$ python -q
>>> import numpy as np
>>> import numpy.linalg as la
>>> np.set_printoptions(precision=3, suppress=True, linewidth=160, floatmode="fixed")
>>> tidy = lambda a: np.round(a, 3) + 0
>>> arr = np.diag(np.array([1, 1, 2, 0]))
>>> arr
array([[1, 0, 0, 0],
       [0, 1, 0, 0],
       [0, 0, 2, 0],
       [0, 0, 0, 0]])
>>> # rows and columns are dependent
>>> arr @ arr
array([[1, 0, 0, 0],
       [0, 1, 0, 0],
       [0, 0, 4, 0],
       [0, 0, 0, 0]])
>>> (arr + arr.T) / 2
array([[1.000, 0.000, 0.000, 0.000],
       [0.000, 1.000, 0.000, 0.000],
       [0.000, 0.000, 2.000, 0.000],
       [0.000, 0.000, 0.000, 0.000]])
>>> (arr - arr.T) / 2
array([[0.000, 0.000, 0.000, 0.000],
       [0.000, 0.000, 0.000, 0.000],
       [0.000, 0.000, 0.000, 0.000],
       [0.000, 0.000, 0.000, 0.000]])
>>> la.norm(arr, axis=1).argmax()
np.int64(2)
>>> tidy(la.norm(arr) ** 2 / la.norm(arr, 2) ** 2)
np.float64(1.5)
>>> tidy(la.norm(arr, axis=0))
array([1.000, 1.000, 2.000, 0.000])
>>> [round(float(x), 3) for x in la.svd(arr, compute_uv=False)[:3]]
[2.0, 1.0, 1.0]
>>> la.cond(arr) > 100
np.True_
>>> X = np.load("run12.npy")
>>> X
array([[ 5, -4],
       [ 3, -5]])
>>> X.ravel(order="F")
array([ 5,  3, -4, -5])
>>> blk = X.reshape(2, 2, -1)
>>> blk[:, 0]
array([[5],
       [3]])
>>> blk.shape
(2, 2, 1)
>>> vec = np.array([4, 4])
>>> rhs = X @ vec
>>> rhs
array([ 4, -8])
>>> tidy(la.solve(X, rhs + X[:, 0]))
array([5.000, 4.000])
>>> tidy(la.solve(X, X[:, 1]))
array([0.000, 1.000])
>>> tidy(la.solve(X, rhs))
array([4.000, 4.000])
>>> w1 = np.array([[-3, -2], [1, 1]])
>>> coef = np.array([3, 4])
>>> hid = np.maximum(X @ w1 + coef, 0)
>>> (hid > 0).astype(int)
array([[0, 0],
       [0, 0]])
>>> la.matrix_rank(hid)
np.int64(0)
>>> Z = np.array([[2, 2, 2], [1, 1, 1]])
>>> w1 @ Z
array([[-8, -8, -8],
       [ 3,  3,  3]])
>>> feats = np.array([[-2, -1, -3], [0, 2, 0], [-1, 0, 0]])
>>> feats
array([[-2, -1, -3],
       [ 0,  2,  0],
       [-1,  0,  0]])
>>> B = feats / la.norm(feats, axis=1, keepdims=True)
>>> cov = B @ B.T
>>> tidy(cov[1])
array([-0.267,  1.000,  0.000])
>>> (np.abs(cov) > 0.9).astype(int)
array([[1, 0, 0],
       [0, 1, 0],
       [0, 0, 1]])
>>> tidy(la.norm(B, axis=1))
array([1.000, 1.000, 1.000])
>>> vals, vecs = la.eig(feats)
>>> tidy(np.sort(la.eigvals(feats.T)))
array([-3.000,  1.000,  2.000])
>>> tidy(np.prod(vals))
np.float64(-6.0)
>>> m1 = np.loadtxt("w.csv", delimiter=",")
>>> m1
array([[ -9.000,   4.000,   8.000],
       [ -6.000,  10.000,  15.000],
       [  3.000,   2.000,  13.000],
       [  2.000,   6.000,  17.000],
       [ -1.000,  15.000,  14.000],
       [ -5.000,  16.000,  12.000],
       [ -7.000,  24.000,  21.000],
       [-10.000,  28.000,  21.000],
       [-11.000,  32.000,  28.000],
       [-10.000,  34.000,  27.000],
       [ -7.000,  38.000,  31.000],
       [ -7.000,  40.000,  26.000],
       [ -8.000,  35.000,  19.000],
       [-17.000,  30.000,  12.000],
       [-20.000,  36.000,   5.000],
       [-20.000,  31.000,   8.000],
       [-13.000,  35.000,   9.000],
       [ -9.000,  33.000,   2.000],
       [-12.000,  25.000,  11.000],
       [ -7.000,  21.000,  14.000],
       [ -7.000,  17.000,  13.000],
       [ -9.000,  11.000,  12.000],
       [ -9.000,  12.000,   9.000],
       [-12.000,  21.000,   6.000],
       [-11.000,  29.000,  15.000]])
>>> cov = np.cov(m1, rowvar=False)
>>> np.argwhere(np.triu(np.abs(np.corrcoef(m1.T)) > 0.8, 1))
array([], shape=(0, 2), dtype=int64)
>>> np.argsort(-m1.std(axis=0).round(6), kind="stable")
array([1, 2, 0])
>>> tidy(cov)
array([[ 30.193, -37.092,  11.368],
       [-37.092, 130.417,  27.075],
       [ 11.368,  27.075,  56.377]])
>>> tidy(np.polyfit(m1[:, 0], m1[:, 2], 1))
array([ 0.377, 18.063])
>>> tidy(la.eigvalsh(cov)[::-1])
array([148.168,  59.439,   9.380])
>>> tidy(m1.std(axis=0))
array([ 5.384, 11.189,  7.357])
>>> np.median(m1, axis=0)
array([-9.000, 25.000, 13.000])
>>> proj = np.triu(np.array([[5, 0, 2], [5, 5, 3], [5, 4, 2]]), 1) + np.eye(3)
>>> B = proj @ cov @ la.inv(proj)
>>> la.matrix_rank(B)
np.int64(3)
>>> tidy(np.trace(B)), tidy(np.trace(cov))
(np.float64(216.987), np.float64(216.987))
>>> data = np.load("sample8.npy")
>>> data
array([[2, 5, 6],
       [5, 4, 2],
       [6, 2, 4]])
>>> # equal to its transpose
>>> B = data / la.norm(data, axis=1, keepdims=True)
>>> cov = B @ B.T
>>> tidy(la.norm(B, axis=1))
array([1.000, 1.000, 1.000])
>>> tidy(np.degrees(np.arccos(np.clip(cov[0, 1], -1, 1))))
np.float64(39.051)
>>> tidy(cov[0])
array([1.000, 0.777, 0.762])
>>> tidy(cov)
array([[1.000, 0.777, 0.762],
       [0.777, 1.000, 0.916],
       [0.762, 0.916, 1.000]])
>>> vals, vecs = la.eig(data)
>>> tidy(np.prod(vals))
np.float64(-100.0)
>>> tidy(np.sort(la.eigvals(data @ data)))
array([  4.132,  16.668, 145.200])
>>> tidy(la.det(X))
np.float64(-13.0)
>>> tidy(np.abs(la.eigvals(X)).max())
np.float64(3.606)
>>> (X - X.T) / 2
array([[ 0.000, -3.500],
       [ 3.500,  0.000]])
>>> (X + X.T) / 2
array([[ 5.000, -0.500],
       [-0.500, -5.000]])
>>> np.allclose(X @ X.T, X.T @ X)
False
>>> J = np.loadtxt("out8.csv", delimiter=",")
>>> tidy(J)
array([[  7.305,  17.971,  -4.865],
       [ -6.969, -18.275,   4.179],
       [ 10.696,   3.098, -16.613],
       [  5.015, -13.484, -13.894],
       [-10.802,  -4.483,  16.224],
       [ 10.603,   2.232, -16.811],
       [-10.838,  -5.276,  15.959],
       [  9.787,  -2.282, -17.292],
       [ -6.417, -18.689,   3.087],
       [  3.855,  19.563,   1.553],
       [  6.641, -10.757, -15.498],
       [  5.962, -11.982, -14.863],
       [ -3.116, -19.558,  -2.786],
       [  5.034, -13.456, -13.914],
       [  0.427, -18.249,  -8.173],
       [ -9.656,   2.806,  17.288],
       [  0.277,  18.669,   7.168],
       [ -9.026,   5.001,  17.132],
       [ -7.397, -17.881,   5.056],
       [ -2.553,  16.499,  11.012],
       [ -7.658, -17.605,   5.605]])
>>> Uu, sig, vt = la.svd(J)
>>> np.argmax(sig[:-1] / (sig[1:] + 1e-6)) + 1
np.int64(2)
>>> tidy(sig)
array([67.947, 61.508,  0.000])
>>> B = Uu[:, :2] @ np.diag(sig[:2]) @ vt[:2]
>>> la.matrix_rank(J, rtol=0.05)
np.int64(2)
>>> tidy(np.abs(J - B).max())
np.float64(0.0)
>>> la.matrix_rank(B)
np.int64(2)
